$ python -q
>>> import numpy as np
>>> import numpy.linalg as la
>>> np.set_printoptions(precision=3, suppress=True, linewidth=200)
>>> tidy = lambda a: np.round(a, 3) + 0
>>> X = np.load("x.npy")
>>> X
array([[ 0, -6],
       [ 2,  0]])
>>> np.allclose(X @ X.T, X.T @ X)
False
>>> (X - X.T) / 2
array([[ 0., -4.],
       [ 4.,  0.]])
>>> tidy(np.abs(la.eigvals(X)).max())
np.float64(3.464)
>>> tidy(la.det(X))
np.float64(12.0)
>>> X.inv()
Traceback (most recent call last):
  File "<python-input-10>", line 1, in <module>
    X.inv()
    ^^^^^
AttributeError: 'numpy.ndarray' object has no attribute 'inv'
>>> other = np.array([[-3, -1, -1], [4, 3, 3]])
>>> C = np.kron(other, X)
>>> tidy(la.norm(C, 2)), tidy(la.norm(other, 2) * la.norm(X, 2))
(np.float64(39.736), np.float64(39.736))
>>> m1 = np.loadtxt("case0.csv", delimiter=",")
>>> tidy(m1)
array([[ 0.811,  0.122,  0.37 , -0.042],
       [ 0.122,  0.038,  0.034, -0.143],
       [ 0.37 ,  0.034,  0.193,  0.134],
       [-0.042, -0.143,  0.134,  0.958]])
>>> # projection: eigenvalues are 0 or 1
>>> print([round(float(x), 3) for x in la.svd(m1, compute_uv=False)[:3]])
[1.0, 1.0, 0.0]
>>> la.cond(m1) > 100
np.True_
>>> O, _ = la.qr(np.array([[-1.5, -0.3], [1.1, 0.0]]))
>>> vecs, _ = la.qr(np.array([[0.0, -0.6], [0.2, 0.5]]))
>>> sig = 5 * 0.5 ** np.arange(2)
>>> feats = O[:, :2] * sig @ vecs[:2]
>>> tidy(feats)
array([[-1.478,  4.032],
       [-2.016, -2.957]])
>>> np.kron(np.eye(2, dtype=int), X)
array([[ 0, -6,  0,  0],
       [ 2,  0,  0,  0],
       [ 0,  0,  0, -6],
       [ 0,  0,  2,  0]])
>>> np.einsum("ij,ji->", X, X)
np.int64(-24)
>>> print(tidy(la.eigvals(X).sum().real))
0.0
>>> print(tidy(la.det(X[::-1])))
-12.0
>>> np.einsum("ii->", X)
np.int64(0)
>>> other = la.invert(feats)
Traceback (most recent call last):
  File "<python-input-29>", line 1, in <module>
    other = la.invert(feats)
            ^^^^^^^^^
AttributeError: module 'numpy.linalg' has no attribute 'invert'
>>> other = la.inv(feats)
>>> np.allclose(other, feats.T)
False
>>> tidy(la.det(feats) * other)
array([[-2.957, -4.032],
       [ 2.016, -1.478]])
>>> tidy(other)
array([[-0.237, -0.323],
       [ 0.161, -0.118]])
>>> J = np.load("arr.npy")
>>> J
array([[1., 5., 0.],
       [5., 3., 5.],
       [0., 5., 1.]])
>>> # equal to its transpose
>>> W1 = np.array([[4, 5, 5, -1, -1, -1], [2, 4, 0, -2, 4, -2], [1, -3, 2, 1, 2, -3]])
>>> b = np.array([1, 0, 0, -2, 3, 0])
>>> hid = np.maximum(J @ W1 + b, 0)
>>> hid
array([[15., 25.,  5.,  0., 22.,  0.],
       [32., 22., 35.,  0., 20.,  0.],
       [12., 17.,  2.,  0., 25.,  0.]])
>>> la.matrix_rank(hid)
np.int64(3)
>>> C = np.array([[8, 5], [-8, 9], [6, 4], [-4, -2], [-5, 3], [7, -6]])
>>> (hid @ C).round(6).argmax(axis=1)
array([1, 1, 1])
>>> W1 @ C
array([[ 24,  90],
       [-42,  74],
       [  9,   8]])
>>> J @ J
array([[26., 20., 25.],
       [20., 59., 20.],
       [25., 20., 26.]])
>>> assert J == J.T
Traceback (most recent call last):
  File "<python-input-46>", line 1, in <module>
    assert J == J.T
           ^^^^^^^^
ValueError: The truth value of an array with more than one element is ambiguous. Use a.any() or a.all()
>>> (J - J.T) / 2
array([[0., 0., 0.],
       [0., 0., 0.],
       [0., 0., 0.]])
>>> np.trace(J)
np.float64(5.0)
>>> print(tidy(la.matrix_power(J, 4)))
[[1701. 2200. 1700.]
 [2200. 4281. 2200.]
 [1700. 2200. 1701.]]
>>> la.determinant(J)
Traceback (most recent call last):
  File "<python-input-50>", line 1, in <module>
    la.determinant(J)
    ^^^^^^^^^^^^^^
AttributeError: module 'numpy.linalg' has no attribute 'determinant'
>>> rng = np.random.default_rng(654)
>>> other = J + rng.integers(-2, 3, (3, 2)) @ rng.integers(-2, 3, (2, 3))
>>> other
array([[ 2.,  5.,  2.],
       [ 3.,  3.,  1.],
       [-1.,  3.,  3.]])
>>> tidy(la.svd(other - J, compute_uv=False))
array([5.238, 2.561, 0.   ])
>>> print(other - J)
[[ 1.  0.  2.]
 [-2.  0. -4.]
 [-1. -2.  2.]]
>>> u = np.array([0, 0])
>>> np.array([np.convolve(row, u, "same") for row in other])
array([[0., 0., 0.],
       [0., 0., 0.],
       [0., 0., 0.]])
>>> np.correlate(other[1], other[2], "full")
array([ 9., 18.,  9.,  0., -1.])
>>> print(np.convolve(other[1], u))
[0. 0. 0. 0.]
>>> other = J[0, 0] * J[1:] - np.outer(J[1:, 0], J[0])
>>> other
array([[  0., -22.,   5.],
       [  0.,   5.,   1.]])
>>> la.matrix_rank(other), la.matrix_rank(J)
(np.int64(2), np.int64(3))
>>> A = np.load("m.npy")
>>> A
array([[ 1, -1, -1,  3],
       [-1,  1, -2, -3],
       [-2,  0,  3, -1],
       [ 3, -3,  3,  9]])
>>> Uu, sig, VT = la.svd(A)
>>> vecs = VT[:(sig > 1e-8).sum()]
>>> vec = A[0] + 4 * A[2] + rng.integers(2) * np.eye(4)[1]
>>> print(vec)
[-7.  0. 11. -1.]
>>> tidy(vecs.T @ vecs)
array([[ 0.967,  0.167,  0.   ,  0.067],
       [ 0.167,  0.167,  0.   , -0.333],
       [ 0.   ,  0.   ,  1.   ,  0.   ],
       [ 0.067, -0.333,  0.   ,  0.867]])
>>> Uu, sig, VT = la.svd(A)
>>> print(np.argmax(sig[:-1] / (sig[1:] + 1e-6)) + 1)
3
>>> tidy(sig)
array([11.441,  4.171,  0.843,  0.   ])
>>> other = Uu[:, :3] @ np.diag(sig[:3]) @ VT[:3]
>>> tidy(la.norm(A - other) / la.norm(A))
np.float64(0.0)
>>> tidy(la.norm(A - other, 2)), tidy(sig[3])
(np.float64(0.0), np.float64(0.0))
>>> la.matrix_rank(other)
np.int64(3)
